In [1]: import numpy as np

In [2]: import numpy.linalg as la

In [3]: np.set_printoptions(precision=1, suppress=True, linewidth=120)

In [4]: r0 = np.array([1, -1, -1])

In [5]: v = np.array([-5, -1, 3])

In [6]: X = np.outer(r0, v)

In [7]: print(X)
[[-5 -1  3]
 [ 5  1 -3]
 [ 5  1 -3]]

In [8]: left, sig, VT = la.svd(X, full_matrices=False)

In [9]: print(np.cumsum(sig ** 2) / np.sum(sig ** 2))
[1. 1. 1.]

In [10]: print(np.abs(left[:, 0]).round(6).argmax())
0

In [11]: rng = np.random.default_rng(971319)

In [12]: z = rng.permutation(3)

In [13]: print(z)
[0 1 2]

In [14]: M2 = X[z][:, z]

In [15]: print(np.allclose(M2, X))
True

In [16]: print(np.trace(M2))
-7

In [17]: print(np.round(np.sort(np.abs(la.eigvals(M2))), 1) + 0)
[0. 0. 7.]

In [18]: print(round(la.norm(X, 2) / la.norm(X), 1))
1.0

In [19]: print([round(float(x), 1) for x in la.svd(X, compute_uv=False)[:3]])
[10.2, 0.0, 0.0]

In [20]: print(np.allclose(X[:-1].T @ la.lstsq(X[:-1].T, X[-1])[0], X[-1]))
True

In [21]: print(np.abs(np.diag(la.qr(X)[1])) > 1e-9)
[ True False False]

In [22]: W0 = np.array([[2, 0, 4], [4, 0, 8], [2, 0, 4], [4, 0, 8]])

In [23]: rank = la.matrix_rank(W0)

In [24]: print(rank)
1

In [25]: null = la.svd(W0)[2][rank:].T

In [26]: print([int(la.matrix_rank(np.delete(W0, i, axis=0))) for i in range(4)])
[1, 1, 1, 1]

In [27]: print(null.shape)
(3, 2)

In [28]: print([int(la.matrix_rank(W0[:i])) for i in range(1, len(W0) + 1)])
[1, 1, 1, 1]

In [29]: M2 = W0[0, 0] * W0[1:] - np.outer(W0[1:, 0], W0[0])

In [30]: print(M2)
[[0 0 0]
 [0 0 0]
 [0 0 0]]

In [31]: print(W0[:, 0] / W0[0, 0])
[1. 2. 1. 2.]

In [32]: left, sig, VT = la.svd(X)

In [33]: vecs = VT[:(sig > 1e-8).sum()]

In [34]: x = X[0] + 3 * X[2] + rng.integers(2) * np.eye(3)[2]

In [35]: print(x)
[10.  2. -6.]

In [36]: print(la.matrix_rank(np.vstack([X, x])))
1

In [37]: print(round(la.norm(x - vecs.T @ vecs @ x), 1))
0.0

In [38]: left, sig, VT = la.svd(W0)

In [39]: print(np.argmax(sig[:-1] / (sig[1:] + 1e-6)) + 1)
1

In [40]: print(sig.round(1) + 0)
[14.1  0.   0. ]

In [41]: M2 = left[:, :1] @ np.diag(sig[:1]) @ VT[:1]

In [42]: print(la.matrix_rank(M2))
1

In [43]: print(la.matrix_rank(W0, rtol=0.05))
1

In [44]: print(np.round(la.norm(W0 - M2) / la.norm(W0), 1))
0.0

In [45]: print(M2)
[[2. 0. 4.]
 [4. 0. 8.]
 [2. 0. 4.]
 [4. 0. 8.]]

In [46]: print(np.round(la.norm(W0 - M2, 2), 1), round(sig[1], 1))
0.0 0.0

In [47]: print(round(float(np.abs(W0 - M2).max()), 1))
0.0
